In [1]: import numpy as np

In [2]: np.set_printoptions(precision=2, suppress=True, linewidth=120)

In [3]: f = np.array([1, 1, 6, 8])

In [4]: v = np.array([2, 1, 1, 0, 1])

In [5]: E = f[:, None] + v[None, :]

In [6]: E
Out[6]: 
array([[ 3,  2,  2,  1,  2],
       [ 3,  2,  2,  1,  2],
       [ 8,  7,  7,  6,  7],
       [10,  9,  9,  8,  9]])

In [7]: B = E / np.linalg.norm(E, axis=1)
Traceback (most recent call last):
  Cell In[7], line 1
    B = E / np.linalg.norm(E, axis=1)
ValueError: operands could not be broadcast together with shapes (4,5) (4,) 


In [8]: B = E / np.linalg.norm(E, axis=1, keepdims=True)

In [9]: C2 = B @ B.T

In [10]: (C2 - 2 * np.eye(4)).round(6).argmax(axis=1)
Out[10]: array([1, 0, 3, 2])

In [11]: np.argwhere(np.triu(np.abs(C2) > 0.95, 1))
Out[11]: 
array([[0, 1],
       [0, 2],
       [0, 3],
       [1, 2],
       [1, 3],
       [2, 3]])

In [12]: np.linalg.norm(B, axis=1)
Out[12]: array([1., 1., 1., 1.])

In [13]: np.argsort(-np.linalg.norm(E, axis=0).round(6), kind="stable")[:3]
Out[13]: array([0, 1, 2])

In [14]: np.linalg.cond(E) > 100
Out[14]: np.True_

In [15]: np.linalg.matrix_rank(E, rtol=0.1)
Out[15]: np.int64(1)

In [16]: K = np.load("case0.npy")

In [17]: K
Out[17]: 
array([[ 0,  0,  0],
       [ 2, -3,  0],
       [ 0,  0,  0],
       [ 2, -3,  0],
       [ 0,  0, -2],
       [ 2, -3,  0],
       [ 0,  0,  0],
       [ 1, -2, -3],
       [ 0,  0,  0],
       [ 2, -3,  0],
       [ 0,  0,  0],
       [-1,  2,  1],
       [ 0,  0,  0],
       [ 0,  0,  0]])

In [18]: # rows 0 and 2 are equal

In [19]: vec = np.array([1, 1, 2])

In [20]: K @ np.ones(3)
Out[20]: array([ 0., -1.,  0., -1., -2., -1.,  0., -4.,  0., -1.,  0.,  2.,  0.,  0.])

In [21]: K @ np.eye(3)[2]
Out[21]: array([ 0.,  0.,  0.,  0., -2.,  0.,  0., -3.,  0.,  0.,  0.,  1.,  0.,  0.])

In [22]: K @ vec
Out[22]: array([ 0, -1,  0, -1, -4, -1,  0, -7,  0, -1,  0,  3,  0,  0])

In [23]: K * vec
Out[23]: 
array([[ 0,  0,  0],
       [ 2, -3,  0],
       [ 0,  0,  0],
       [ 2, -3,  0],
       [ 0,  0, -4],
       [ 2, -3,  0],
       [ 0,  0,  0],
       [ 1, -2, -6],
       [ 0,  0,  0],
       [ 2, -3,  0],
       [ 0,  0,  0],
       [-1,  2,  2],
       [ 0,  0,  0],
       [ 0,  0,  0]])

In [24]: z = K[:, 2] > np.median(K[:, 2])

In [25]: f = K[z].mean(axis=0) - K[~z].mean(axis=0)

In [26]: z.astype(int)
Out[26]: array([0, 0, 0, 0, 0, 0, 0, 0, 0, 0, 0, 1, 0, 0])

In [27]: ((K - K.mean(axis=0)) @ f > 0).astype(int)
Out[27]: array([1, 0, 1, 0, 1, 0, 1, 0, 1, 0, 1, 1, 1, 1])

In [28]: f
Out[28]: array([-1.69,  3.08,  1.38])

In [29]: round(float((((K - K.mean(axis=0)) @ f > 0) == z).mean()), 2)
Out[29]: 0.43

In [30]: Xs = K - K.mean(axis=0)

In [31]: V = np.linalg.svd(Xs)[2][:2]

In [32]: B = Xs - Xs @ V.T @ V

In [33]: round(float(np.linalg.norm(B) / np.linalg.norm(Xs)), 2)
Out[33]: 0.03

In [34]: (Xs @ V.T).std(axis=0)
Out[34]: array([1.85, 0.94])

In [35]: np.round(np.cov(Xs @ V.T, rowvar=False), 2) + 0
Out[35]: 
array([[3.67, 0.  ],
       [0.  , 0.94]])

In [36]: q, r_ = np.linalg.qr(K)

In [37]: np.abs(np.diag(r_))
Out[37]: array([4.24, 0.67, 2.45])

In [38]: print(q.shape, r_.shape)
(14, 3) (3, 3)

In [39]: q.round(2) + 0
Out[39]: 
array([[ 0.  ,  0.  ,  0.  ],
       [-0.47, -0.17,  0.  ],
       [ 0.  ,  0.  ,  0.  ],
       [-0.47, -0.17,  0.  ],
       [ 0.  ,  0.  ,  0.82],
       [-0.47, -0.17,  0.  ],
       [ 0.  ,  0.  ,  0.  ],
       [-0.24,  0.67,  0.41],
       [ 0.  ,  0.  ,  0.  ],
       [-0.47, -0.17,  0.  ],
       [ 0.  ,  0.  ,  0.  ],
       [ 0.24, -0.67,  0.41],
       [ 0.  ,  0.  ,  0.  ],
       [ 0.  ,  0.  ,  0.  ]])

In [40]: np.round(abs(r_[0, 0]), 2), round(float(np.linalg.norm(K[:, 0])), 2)
Out[40]: (np.float64(4.24), 4.24)

In [41]: M = np.array([[2.0, 0.0, 0.0, 0.0],
    ...:     [0.0, 3.0, 1.0, -1.0],
    ...:     [0.0, 1.0, 3.0, -1.0],
    ...:     [0.0, -1.0, -1.0, 3.0]])

In [42]: M
Out[42]: 
array([[ 2.,  0.,  0.,  0.],
       [ 0.,  3.,  1., -1.],
       [ 0.,  1.,  3., -1.],
       [ 0., -1., -1.,  3.]])

In [43]: # symmetric

In [44]: (np.linalg.matrix_power((M != 0) + (M.T != 0) + np.eye(4), 4) > 0).astype(int)
Out[44]: 
array([[1, 0, 0, 0],
       [0, 1, 1, 1],
       [0, 1, 1, 1],
       [0, 1, 1, 1]])

In [45]: np.sort(np.linalg.eigvals(M).real)
Out[45]: array([2., 2., 2., 5.])

In [46]: Uu, s, VT = np.linalg.svd(M, full_matrices=False)

In [47]: np.round(VT @ VT.T, 2) + 0
Out[47]: 
array([[1., 0., 0., 0.],
       [0., 1., 0., 0.],
       [0., 0., 1., 0.],
       [0., 0., 0., 1.]])

In [48]: s
Out[48]: array([5., 2., 2., 2.])

In [49]: np.round(Uu.T @ Uu, 2) + 0
Out[49]: 
array([[1., 0., 0., 0.],
       [0., 1., 0., 0.],
       [0., 0., 1., 0.],
       [0., 0., 0., 1.]])

In [50]: s / s[0]
Out[50]: array([1. , 0.4, 0.4, 0.4])

In [51]: vec = np.array([5, 1, 4, 4])

In [52]: a = np.maximum(M @ vec, 0)

In [53]: np.tanh(M @ vec)
Out[53]: array([1., 1., 1., 1.])

In [54]: a
Out[54]: array([10.,  3.,  9.,  7.])

In [55]: np.maximum(M @ (3 * vec), 0)
Out[55]: array([30.,  9., 27., 21.])

In [56]: print(M * (a > 1e-9)[:, None])
[[ 2.  0.  0.  0.]
 [ 0.  3.  1. -1.]
 [ 0.  1.  3. -1.]
 [ 0. -1. -1.  3.]]

In [57]: M.T @ a
Out[57]: array([20., 11., 23.,  9.])

In [58]: arr = np.load("data.npy")

In [59]: arr
Out[59]: 
array([[ 0.2 ,  0.28, -0.28],
       [ 0.28,  0.4 , -0.4 ],
       [-0.28, -0.4 ,  0.4 ]])

In [60]: # a projection of rank 1

In [61]: np.abs(np.diag(np.linalg.qr(arr)[1])) > 1e-9
Out[61]: array([ True, False, False])

In [62]: vec = np.array([1, 1, 0])

In [63]: print(arr @ vec)
[ 0.49  0.68 -0.68]

In [64]: np.round((vec - arr @ vec) @ (arr @ vec), 2)
Out[64]: np.float64(0.0)

In [65]: r = np.linalg.matrix_rank(arr)

In [66]: r
Out[66]: np.int64(1)

In [67]: N = np.linalg.svd(arr)[2][r:].T

In [68]: np.allclose(arr @ N, 0)
Out[68]: True

In [69]: np.round(arr @ N, 2) + 0
Out[69]: 
array([[0., 0.],
       [0., 0.],
       [0., 0.]])

In [70]: [int(np.linalg.matrix_rank(arr[:, :j + 1])) for j in range(3)]
Out[70]: [1, 1, 1]

In [71]: N.shape
Out[71]: (3, 2)

In [72]: [int(np.linalg.matrix_rank(np.delete(arr, i, axis=0))) for i in range(3)]
Out[72]: [1, 1, 1]

In [73]: print([int(np.linalg.matrix_rank(arr[:i])) for i in range(1, len(arr) + 1)])
[1, 1, 1]

In [74]: A = np.load("test3.npy")

In [75]: A
Out[75]: 
array([[ 0,  2,  0,  0],
       [-1,  0,  0,  0],
       [ 0,  0,  0,  2],
       [ 0,  0, -1,  0]])

In [76]: # 2 blocks once reordered

In [77]: B = np.linalg.invert(A)
Traceback (most recent call last):
  Cell In[77], line 1
    B = np.linalg.invert(A)
AttributeError: module 'numpy.linalg' has no attribute 'invert'


In [78]: B = np.linalg.inv(A)

In [79]: B
Out[79]: 
array([[-0. , -1. , -0. , -0. ],
       [ 0.5,  0. ,  0. ,  0. ],
       [-0. , -0. , -0. , -1. ],
       [ 0. ,  0. ,  0.5,  0. ]])

In [80]: Uu, s, VT = np.linalg.svd(A, full_matrices=False)

In [81]: np.allclose(Uu * s @ VT, A)
Out[81]: True

In [82]: VT @ VT.T
Out[82]: 
array([[1., 0., 0., 0.],
       [0., 1., 0., 0.],
       [0., 0., 1., 0.],
       [0., 0., 0., 1.]])

In [83]: s / s[0]
Out[83]: array([1. , 1. , 0.5, 0.5])

In [84]: round(float(np.sqrt((s ** 2).sum())), 2), round(np.linalg.norm(A), 2)
Out[84]: (3.16, np.float64(3.16))

In [85]: print(Uu.T @ A @ VT.T)
[[2. 0. 0. 0.]
 [0. 2. 0. 0.]
 [0. 0. 1. 0.]
 [0. 0. 0. 1.]]

In [86]: np.sort(np.linalg.eigvals(A).real)
Out[86]: array([0., 0., 0., 0.])

In [87]: (A != 0).astype(int)
Out[87]: 
array([[0, 1, 0, 0],
       [1, 0, 0, 0],
       [0, 0, 0, 1],
       [0, 0, 1, 0]])

In [88]: A.T @ A
Out[88]: 
array([[1, 0, 0, 0],
       [0, 4, 0, 0],
       [0, 0, 1, 0],
       [0, 0, 0, 4]])

In [89]: np.linalg.svd(A, compute_uv=False)
Out[89]: array([2., 2., 1., 1.])

In [90]: A @ A.T
Out[90]: 
array([[4, 0, 0, 0],
       [0, 1, 0, 0],
       [0, 0, 4, 0],
       [0, 0, 0, 1]])

In [91]: f = np.array([1, 5, -8])

In [92]: np.cross(A[2, :3], A[1, :3])
Out[92]: array([0, 0, 0])

In [93]: data = np.loadtxt("out6.csv", delimiter=",")

In [94]: data
Out[94]: 
array([[ 0.2,  0. ,  0.5],
       [-0.2, -0.5,  0.3],
       [ 1.6,  0.7,  0.6],
       [ 0.4,  1.8,  0. ],
       [-1.9, -2.9, -0.2],
       [-3. ,  8. ,  2. ],
       [ 0.1,  0.1, -2.4],
       [ 0.8,  2.1,  0.4],
       [ 1.2,  2.2, -0.6],
       [-0.7,  1.4,  0.4],
       [ 0.1, -0.6,  1. ],
       [-0.4,  0.2,  0.3],
       [-1. ,  0.5,  0.3],
       [ 0.4, -0.7,  1.8],
       [-0.2, -0.1, -0.2],
       [-1.4, -1.1,  0.3],
       [-1.7,  1.6,  0.7],
       [-3.1,  0.2,  1.2],
       [ 1.7,  1. ,  0.2]])

In [95]: z = data[:, 2] > np.median(data[:, 2])

In [96]: f = data[z].mean(axis=0) - data[~z].mean(axis=0)

In [97]: round(float((((data - data.mean(axis=0)) @ f > 0) == z).mean()), 2)
Out[97]: 0.68

In [98]: f
Out[98]: array([-0.43,  1.29,  1.16])

In [99]: Xs = data - data.mean(axis=0)

In [100]: Uu, s, VT = np.linalg.svd(Xs, full_matrices=False)

In [101]: s ** 2 / (s ** 2).sum()
Out[101]: array([0.66, 0.25, 0.09])

In [102]: VT[0] * np.sign(VT[0, np.abs(VT[0]).argmax()])
Out[102]: array([-0.19,  0.97,  0.17])

In [103]: (np.sign(Uu[:, 0]) == np.sign(Uu[0, 0])).astype(int)
Out[103]: array([1, 1, 1, 0, 1, 0, 1, 0, 0, 0, 1, 1, 1, 1, 1, 1, 0, 0, 1])

In [104]: W0 = np.load("mat.npy")

In [105]: W0
Out[105]: 
array([[-16, -18,  16,  18],
       [ -4,  -2,   4,   2],
       [  8,   9,   8,   9],
       [  2,   1,   2,   1]])

In [106]: B = np.array([[7, 1], [7, 3]])

In [107]: cent = np.kron(B, W0)

In [108]: np.linalg.matrix_rank(cent)
Out[108]: np.int64(8)

In [109]: np.round(np.linalg.norm(cent, 2), 2), round(np.linalg.norm(B, 2) * np.linalg.norm(W0, 2), 2)
Out[109]: (np.float64(356.11), np.float64(356.11))

In [110]: round(float(np.linalg.det(W0)), 2)
Out[110]: 1600.0

In [111]: np.trace(W0)
Out[111]: np.int64(-9)

In [112]: np.linalg.matrix_power(W0, 4)
Out[112]: 
array([[ 310916,  310878, -147276, -147258],
       [  69084,   69122,  -32724,  -32742],
       [ -73638,  -73629,   90002,   89991],
       [ -16362,  -16371,   19998,   20009]])

In [113]: print((W0 + W0.T) / 2)
[[-16.  -11.   12.   10. ]
 [-11.   -2.    6.5   1.5]
 [ 12.    6.5   8.    5.5]
 [ 10.    1.5   5.5   1. ]]

In [114]: np.allclose(W0, W0.T)
Out[114]: False

In [115]: W0 @ W0
Out[115]: 
array([[ 492,  486, -164, -162],
       [ 108,  114,  -36,  -38],
       [ -82,  -81,  246,  243],
       [ -18,  -19,   54,   57]])

In [116]: assert W0 == W0.T
Traceback (most recent call last):
  Cell In[116], line 1
    assert W0 == W0.T
ValueError: The truth value of an array with more than one element is ambiguous. Use a.any() or a.all()


In [117]: hat = np.triu(np.array([[-1, -2, 1, 5], [1, 0, 3, 0], [4, 3, -3, 0], [2, 1, -1, 1]]), 1) + np.eye(4)

In [118]: B = hat @ W0 @ np.linalg.inv(hat)

In [119]: B
Out[119]: 
array([[  10.,   20.,  -44.,  -22.],
       [  20.,   65., -187.,  -71.],
       [   8.,   25.,  -75.,  -31.],
       [   2.,    5.,  -15.,   -9.]])

In [120]: print(np.poly(B))
[   1.    9. -414.  360. 1600.]

In [121]: round(float(np.linalg.det(B)), 2)
Out[121]: 1600.0

In [122]: hat @ W0 - W0 @ hat
Out[122]: 
array([[ 26., -14.,  80.,  90.],
       [ 24.,  19.,  34.,  47.],
       [  0.,  16., -35., -40.],
       [  0.,   4.,  -5., -10.]])

In [123]: np.linalg.matrix_rank(B)
Out[123]: np.int64(4)
